% ipython --no-banner

In [1]: import numpy as np

In [2]: np.set_printoptions(precision=2, suppress=True, linewidth=200)

In [3]: rd = lambda a: np.round(a, 2) + 0

In [4]: K = np.array([[0.5, 1.6, -0.5, 0.7],
   ...:     [-0.1, -0.2, 0.5, -1.5],
   ...:     [1.6, -1.1, -0.2, -0.2],
   ...:     [-0.3, -0.1, 0.8, 0.6],
   ...:     [0.0, -0.2, -1.3, -1.2],
   ...:     [-0.6, -0.7, -0.4, -1.8],
   ...:     [0.3, 0.2, 0.3, 0.7],
   ...:     [-1.4, -1.3, 2.0, -0.3],
   ...:     [0.3, 0.3, 0.3, 0.5],
   ...:     [0.4, -0.5, -0.6, 3.4]])

In [5]: rng = np.random.default_rng(791732)

In [6]: K[:, 2] = -2 * K[:, 3] + 0.1 * rng.normal(size=10)

In [7]: rd(K)
Out[7]: 
array([[ 0.5 ,  1.6 , -1.3 ,  0.7 ],
       [-0.1 , -0.2 ,  3.03, -1.5 ],
       [ 1.6 , -1.1 ,  0.5 , -0.2 ],
       [-0.3 , -0.1 , -1.15,  0.6 ],
       [ 0.  , -0.2 ,  2.47, -1.2 ],
       [-0.6 , -0.7 ,  3.64, -1.8 ],
       [ 0.3 ,  0.2 , -1.39,  0.7 ],
       [-1.4 , -1.3 ,  0.42, -0.3 ],
       [ 0.3 ,  0.3 , -0.88,  0.5 ],
       [ 0.4 , -0.5 , -6.85,  3.4 ]])

In [8]: [round(float(x), 2) for x in np.linalg.svd(K, compute_uv=False)[:3]]
Out[8]: [10.13, 2.6, 2.13]

In [9]: rd(np.abs(np.linalg.svd(K)[2][-1]))
Out[9]: array([0.04, 0.02, 0.44, 0.9 ])

In [10]: np.linalg.matrix_rank(K, rtol=0.1)
Out[10]: np.int64(3)

In [11]: K[:, 4]
Traceback (most recent call last):
  Cell In[11], line 1
    K[:, 4]
IndexError: index 4 is out of bounds for axis 1 with size 4


In [12]: np.linalg.matrix_rank(K)
Out[12]: np.int64(4)

In [13]: rd(K.sum(axis=0))
Out[13]: array([ 0.7, -2. , -1.5,  0.9])

In [14]: K.shape
Out[14]: (10, 4)

In [15]: np.zeros(10, 4)
Traceback (most recent call last):
  Cell In[15], line 1
    np.zeros(10, 4)
TypeError: Cannot interpret '4' as a data type


In [16]: K[10]
Traceback (most recent call last):
  Cell In[16], line 1
    K[10]
IndexError: index 10 is out of bounds for axis 0 with size 10


In [17]: arr = np.arange(9).reshape(3, 3) + 2

In [18]: arr
Out[18]: 
array([[ 2,  3,  4],
       [ 5,  6,  7],
       [ 8,  9, 10]])

In [19]: def softmax(z):
    ...:     e = np.exp(z - z.max(axis=-1, keepdims=True))
    ...:     return e / e.sum(axis=-1, keepdims=True)
    ...: 

In [20]: rd(softmax(arr[2]))
Out[20]: array([0.09, 0.24, 0.67])

In [21]: rd(softmax(arr).sum(axis=1))
Out[21]: array([1., 1., 1.])

In [22]: rd(softmax(arr[2] + 4))
Out[22]: array([0.09, 0.24, 0.67])

In [23]: att = arr @ arr.T / np.sqrt(3)

In [24]: softmax(att)[2] @ arr
Out[24]: array([ 8.,  9., 10.])

In [25]: rd(softmax(att + np.triu(np.full(att.shape, -np.inf), 1)))
Out[25]: 
array([[1., 0., 0.],
       [0., 1., 0.],
       [0., 0., 1.]])

In [26]: J = np.load("mat.npy")

In [27]: J
Out[27]: 
array([[-2.85, -0.61, -3.68, -2.96],
       [ 3.24,  1.24,  5.43,  6.34],
       [ 0.05,  1.82, -1.96, -2.25],
       [-5.59,  0.1 ,  0.9 , -1.94],
       [ 0.73,  0.32, -2.04,  4.74],
       [ 2.53,  3.96,  0.37,  0.73],
       [ 0.41, -0.94, -1.16, -6.11],
       [-0.21, -2.76, -2.12, -0.62],
       [-1.8 ,  1.57,  0.31, -0.46],
       [ 2.38, -2.9 ,  0.71, -1.02],
       [ 1.84,  2.78, -0.03, -2.01],
       [-0.93,  3.44,  2.17, -2.  ]])

In [28]: dist = np.linalg.norm(J[:, None] - J[None], axis=-1)

In [29]: rd(np.linalg.norm(J, axis=1))
Out[29]: array([5.55, 9.04, 3.5 , 5.99, 5.22, 4.77, 6.3 , 3.54, 2.45, 3.95, 3.89, 4.63])

In [30]: (dist + 1e9 * np.eye(12)).round(6).argmin(axis=1)
Out[30]: array([ 2,  5, 10,  8,  5, 10,  2,  9, 11,  7,  2,  8])

In [31]: dist.mean(axis=1).argmax()
Out[31]: np.int64(1)

In [32]: dist.shape
Out[32]: (12, 12)
